In [1]: import numpy as np

In [2]: np.set_printoptions(precision=3, suppress=True, linewidth=160)

In [3]: def rd(a):
   ...:     return np.round(a, 3) + 0
   ...: 

In [4]: mat = np.load("layer14.npy")

In [5]: mat
Out[5]: 
array([[-0.5, -0.2,  0.2,  0.1],
       [ 2.1, -1.7,  0.1, -0.6],
       [-0.2,  0.9, -2. , -0.6],
       [ 1.5, -0.4,  0.4,  0.5],
       [ 1.7,  1.4, -0.2,  0.5]])

In [6]: B = mat / np.sqrt((mat ** 2).mean(axis=1, keepdims=True))

In [7]: np.linalg.matrix_rank(mat - mat.mean(axis=1, keepdims=True))
Out[7]: np.int64(3)

In [8]: rd(mat - mat.mean(axis=1, keepdims=True))
Out[8]: 
array([[-0.4  , -0.1  ,  0.3  ,  0.2  ],
       [ 2.125, -1.675,  0.125, -0.575],
       [ 0.275,  1.375, -1.525, -0.125],
       [ 1.   , -0.9  , -0.1  ,  0.   ],
       [ 0.85 ,  0.55 , -1.05 , -0.35 ]])

In [9]: J = np.load("dump.npy")

In [10]: rd(J)
Out[10]: 
array([[-0.505,  0.056, -0.861],
       [ 0.303, -0.923, -0.238],
       [-0.808, -0.381,  0.449]])

In [11]: rng = np.random.default_rng(0)

In [12]: lab = rng.permutation(3)

In [13]: lab
Out[13]: array([2, 0, 1])

In [14]: B = J[lab][:, lab]

In [15]: rd(B)
Out[15]: 
array([[ 0.449, -0.808, -0.381],
       [-0.861, -0.505,  0.056],
       [-0.238,  0.303, -0.923]])

In [16]: np.allclose(B, J)
Out[16]: False

In [17]: x = np.array([3, -4, 2])

In [18]: rhs = B @ x

In [19]: rd(rhs)
Out[19]: array([ 3.818, -0.451, -3.771])

In [20]: rd(np.linalg.solve(B.T, B[1]))
Out[20]: array([0., 1., 0.])

In [21]: rd(np.linalg.solve(B, B[:, 1]))
Out[21]: array([0., 1., 0.])

In [22]: rd(np.linalg.solve(B, rhs + B[:, 0]))
Out[22]: array([ 4., -4.,  2.])

In [23]: f = np.array([-2, 1, 1])

In [24]: rd(np.cross(J[2, :3], J[1, :3]))
Out[24]: array([ 0.505, -0.056,  0.861])

In [25]: x = np.array([-1, 1, -2])

In [26]: rd(J @ x)
Out[26]: array([ 2.284, -0.75 , -0.471])

In [27]: rd((J * x).sum(axis=1))
Out[27]: array([ 2.284, -0.75 , -0.471])

In [28]: rd(J @ (2 * x))
Out[28]: array([ 4.567, -1.501, -0.942])

In [29]: (J @ x).argmax()
Out[29]: np.int64(0)

In [30]: B = np.array([[-1, -1, -1], [-1, 0, 0]])

In [31]: C = np.kron(B, J)

In [32]: np.linalg.matrix_rank(C)
Out[32]: np.int64(6)

In [33]: arr = np.load("a.npy")

In [34]: arr
Out[34]: 
array([[0, 1],
       [1, 0]])

In [35]: (arr - arr.T) / 2
Out[35]: 
array([[0., 0.],
       [0., 0.]])

In [36]: np.linalg.matrix_power(arr, 2)
Out[36]: 
array([[1, 0],
       [0, 1]])

In [37]: rd(np.linalg.det(arr))
Out[37]: np.float64(-1.0)

In [38]: np.trace(arr)
Out[38]: np.int64(0)

In [39]: rd(np.sort(np.abs(np.linalg.eigvals(arr))))
Out[39]: array([1., 1.])

In [40]: np.trace(arr @ arr @ arr) // 6
Out[40]: np.int64(0)

In [41]: arr.sum(axis=0)
Out[41]: array([1, 1])

In [42]: low = np.diag(arr.sum(axis=1)) - arr

In [43]: np.linalg.matrix_rank(low)
Out[43]: np.int64(1)

In [44]: low
Out[44]: 
array([[ 1, -1],
       [-1,  1]])

In [45]: round(np.linalg.det(low[1:, 1:]))
Out[45]: 1

In [46]: (np.linalg.eigvalsh(low) < 1e-8).sum()
Out[46]: np.int64(1)

In [47]: low @ np.ones(2)
Out[47]: array([0., 0.])

In [48]: x = np.array([2, 4])

In [49]: 2 - np.linalg.matrix_rank(arr - np.eye(2), tol=1e-8)
Out[49]: np.int64(1)

In [50]: rd(np.abs(np.linalg.eigvals(arr)))
Out[50]: array([1., 1.])

In [51]: arr.T @ (arr @ x)
Out[51]: array([2, 4])

In [52]: rd(np.linalg.inv(arr))
Out[52]: 
array([[0., 1.],
       [1., 0.]])

In [53]: rd(np.sort(np.abs(np.degrees(np.angle(np.linalg.eigvals(arr))))))
Out[53]: array([  0., 180.])

In [54]: rd(np.linalg.norm(x)), rd(np.linalg.norm(arr @ x))
Out[54]: (np.float64(4.472), np.float64(4.472))

In [55]: G = arr.T @ arr

In [56]: G
Out[56]: 
array([[1, 0],
       [0, 1]])

In [57]: np.allclose(G, G.T)
Out[57]: True

In [58]: np.linalg.matrix_rank(G)
Out[58]: np.int64(2)

In [59]: B = arr / np.sqrt((arr ** 2).mean(axis=1, keepdims=True))

In [60]: arr - arr.mean(axis=1, keepdims=True)
Out[60]: 
array([[-0.5,  0.5],
       [ 0.5, -0.5]])

In [61]: rd(B[1])
Out[61]: array([1.414, 0.   ])

In [62]: F = np.load("m.npy")

In [63]: F
Out[63]: 
array([[ 3,  0, -3, -3, -1],
       [-2, -3,  2, -3,  0],
       [-3, -1, -1,  0,  1],
       [-2, -2,  3, -3,  0],
       [-1, -3,  2, -2, -3]])

In [64]: hat = np.triu(np.array([[6, 0, 9, 5, 0],
    ...:     [3, 4, 4, 5, 8],
    ...:     [4, 4, 7, 7, 3],
    ...:     [1, 2, 7, 0, 7],
    ...:     [5, 4, 2, 6, 2]]), 1) + np.eye(5)

In [65]: B = hat @ F @ np.linalg.inv(hat)

In [66]: rd(np.linalg.det(B))
Out[66]: np.float64(198.0)

In [67]: np.trace(B), np.trace(F)
Out[67]: (np.float64(-7.0), np.int64(-7))

In [68]: hat @ F - F @ hat
Out[68]: 
array([[-37., -19., -21.,  -9.,  39.],
       [-30., -38.,  57., -20.,  19.],
       [-17., -23.,  58.,   0.,   2.],
       [ -7., -21.,  40., -15.,   7.],
       [  0.,   0.,  21.,   6.,  32.]])

In [69]: A = np.load("x.npy")

In [70]: A
Out[70]: 
array([[-0.408,  3.853, -4.127, -2.91 ],
       [ 0.854,  1.474,  4.013,  0.107],
       [-0.427, -2.071, -7.577, -3.551],
       [ 3.6  ,  2.468, -1.025,  1.518],
       [-0.944, -0.508,  8.459,  5.509],
       [-3.819, -9.16 , 10.312,  2.163],
       [-2.775,  1.086, -3.222, -4.062],
       [ 0.15 ,  2.113,  2.344,  8.407],
       [ 0.054,  4.831,  8.505,  4.548],
       [-2.907,  0.984,  0.098, -2.411],
       [ 3.517,  0.518,  2.89 ,  3.548],
       [-6.09 , -5.732,  5.089, -1.288],
       [ 1.774,  8.582,  0.448,  2.543],
       [-1.402,  1.663,  1.183, -1.101],
       [ 4.833,  0.437, -0.7  ,  0.962],
       [ 2.757, -1.785,  0.959,  0.167],
       [ 4.249,  3.149, -4.308,  1.059],
       [ 0.283,  1.432,  0.059, -0.265],
       [-1.618,  4.328,  8.312,  0.33 ],
       [-0.776, -2.156,  0.702, -1.524],
       [-3.21 , -1.363,  5.476, -0.77 ],
       [-0.069, -0.649, -4.144, -3.801],
       [ 5.41 ,  8.736,  1.697,  5.133],
       [ 0.   , -3.139, -1.663, -2.074],
       [ 2.19 ,  0.376, -0.654,  3.556],
       [-3.366,  2.653,  3.093,  2.789],
       [ 2.209,  0.087, -0.651,  2.059],
       [-4.577,  1.169,  5.404,  1.916]])

In [71]: Ac = (A - A.mean(axis=0)) / A.std(axis=0)

In [72]: rd(Ac.std(axis=0))
Out[72]: array([1., 1., 1., 1.])

In [73]: coef = np.linalg.lstsq(np.delete(Ac, 3, axis=1), Ac[:, 3])[0]

In [74]: rd(1 - np.var(Ac[:, 3] - np.delete(Ac, 3, axis=1) @ coef))
Out[74]: np.float64(0.585)
